$ python3 -q
>>> import numpy as np
>>> import numpy.linalg as la
>>> np.set_printoptions(precision=3, suppress=True, linewidth=160, sign=" ")
>>> data = np.array([[8, 1, 0], [0, 8, 0], [0, 1, 5]])
>>> ev, V = la.eig(data)
>>> np.prod(ev)
np.float64(320.0)
>>> np.sort(la.eigvals(data @ data))
array([ 25.,  64.,  64.])
>>> print(ev)
[ 5.  8.  8.]
>>> data @ V[:, 0] - ev[0] * V[:, 0]
array([ 0.,  0.,  0.])
>>> np.sort(la.eigvals(la.inv(data)))
array([ 0.125,  0.125,  0.2  ])
>>> proj = np.triu(np.array([[-1, -3, 3], [0, 1, -3], [1, 3, 1]]), 1) + np.eye(3)
>>> A2 = proj @ data @ la.inv(proj)
>>> proj @ data - data @ proj
array([[ 0.,  3., -6.],
       [ 0., -3.,  9.],
       [ 0.,  0.,  3.]])
>>> print(np.round(la.det(A2), 3))
320.0
>>> r0 = np.array([0, 0, 2])
>>> A2 = data + np.outer(r0, np.eye(3)[0])
>>> la.matrix_rank(la.inv(A2) - la.inv(data), tol=1e-8)
np.int64(1)
>>> la.matrix_rank(A2 - data)
np.int64(1)
>>> A2
array([[ 8.,  1.,  0.],
       [ 0.,  8.,  0.],
       [ 2.,  1.,  5.]])
>>> print(round(la.det(A2) / la.det(data), 3), round(float(1 + la.solve(data, r0)[0]), 3))
1.0 1.0
>>> J = np.load("test9.npy")
>>> print(J)
[[ 1.417  1.86  -0.821 -0.992 -0.959 -0.75  -0.095 -0.618]
 [ 0.389  0.16  -1.369  1.408  1.316  1.731 -0.399 -0.278]
 [ 0.691  1.128  0.322 -1.545 -1.465 -1.589  0.19  -0.233]
 [-1.573 -1.906  1.428  0.341  0.349 -0.044  0.274  0.735]
 [ 0.345  0.105 -1.336  1.429  1.336  1.743 -0.394 -0.259]
 [-1.36  -1.49   1.753 -0.466 -0.413 -0.915  0.406  0.685]
 [-0.896 -0.824  1.671 -1.065 -0.984 -1.477  0.436  0.501]
 [-1.399 -1.551  1.74  -0.387 -0.338 -0.835  0.397  0.699]
 [ 1.023  0.997 -1.72   0.941  0.865  1.368 -0.436 -0.553]
 [-1.405 -1.851  0.794  1.013  0.978  0.778  0.087  0.611]
 [ 1.401  1.554 -1.74   0.384  0.335  0.831 -0.397 -0.699]
 [-1.418 -1.861  0.823  0.99   0.957  0.747  0.095  0.619]
 [ 1.572  1.916 -1.395 -0.389 -0.395 -0.012 -0.263 -0.732]
 [ 0.268  0.009 -1.278  1.461  1.368  1.759 -0.384 -0.224]
 [-1.573 -1.908  1.422  0.35   0.358 -0.033  0.272  0.735]
 [ 1.361  1.492 -1.752  0.464  0.411  0.913 -0.406 -0.685]
 [ 1.297  1.393 -1.763  0.578  0.519  1.026 -0.417 -0.662]
 [-0.104  0.195  1.142 -1.518 -1.424 -1.778  0.36   0.148]]
>>> r = la.matrix_rank(J)
>>> r
np.int64(2)
>>> null = la.svd(J)[2][r:].T
>>> np.allclose(J @ null, 0)
True
>>> [int(la.matrix_rank(J[:i])) for i in range(1, len(J) + 1)]
[1, 2, 2, 2, 2, 2, 2, 2, 2, 2, 2, 2, 2, 2, 2, 2, 2, 2]
>>> null.shape
(8, 6)
>>> A2 = np.array([[-2, -7, 1, 3, -3, 5, 7, 7, -3],
...     [-6, 6, -5, -4, 1, 5, 9, -8, -1],
...     [-7, 7, -2, 8, -9, 0, 0, 1, 9],
...     [3, 6, 7, 6, -7, -2, -9, 8, -6]])
>>> A = A2.T @ A2
>>> A
array([[  98,  -53,   63,  -20,   42,  -46,  -95,   51,  -69],
       [ -53,  170,   -9,   47,  -78,  -17,  -49,  -42,   42],
       [  63,   -9,   79,   49,  -39,  -34, -101,  101,  -58],
       [ -20,   47,   49,  125, -127,  -17,  -69,  109,   31],
       [  42,  -78,  -39, -127,  140,    4,   51,  -94,  -31],
       [ -46,  -17,  -34,  -17,    4,   54,   98,  -21,   -8],
       [ -95,  -49, -101,  -69,   51,   98,  211,  -95,   24],
       [  51,  -42,  101,  109,  -94,  -21,  -95,  178,  -52],
       [ -69,   42,  -58,   31,  -31,   -8,   24,  -52,  127]])
>>> T = np.stack([A, 2 * A, A[::-1]])
>>> print(la.norm(T, axis=(1, 2)))
[  674.3    1348.599   674.3  ]
>>> r = la.matrix_rank(A)
>>> r
np.int64(4)
>>> null = la.svd(A)[2][r:].T
>>> np.allclose(A @ null, 0)
True
>>> la.matrix_rank(A.T @ A), la.matrix_rank(A @ A.T)
(np.int64(4), np.int64(4))
>>> print(null.shape)
(9, 5)
>>> print([int(la.matrix_rank(np.delete(A, i, axis=0))) for i in range(9)])
[4, 4, 4, 4, 4, 4, 4, 4, 4]
>>> feats = np.loadtxt("dump.csv", delimiter=",")
>>> feats
array([[ 0.,  1.,  0.,  0.,  1.,  0.,  0.,  1.],
       [ 1.,  0.,  0.,  1.,  0.,  0.,  1.,  0.],
       [ 0.,  0.,  0.,  0.,  0.,  0.,  1.,  0.],
       [ 0.,  1.,  0.,  0.,  0.,  0.,  0.,  1.],
       [ 1.,  0.,  0.,  0.,  0.,  1.,  1.,  1.],
       [ 0.,  0.,  0.,  0.,  1.,  0.,  0.,  1.],
       [ 0.,  1.,  1.,  0.,  1.,  0.,  0.,  1.],
       [ 1.,  0.,  0.,  1.,  1.,  1.,  1.,  0.]])
>>> [round(float(la.det(feats[:i, :i])), 2) + 0 for i in range(1, 9)]
[0.0, -1.0, 0.0, 0.0, 0.0, 0.0, 0.0, 1.0]
>>> round(float(la.eigvalsh(feats).min()), 3)
-2.748
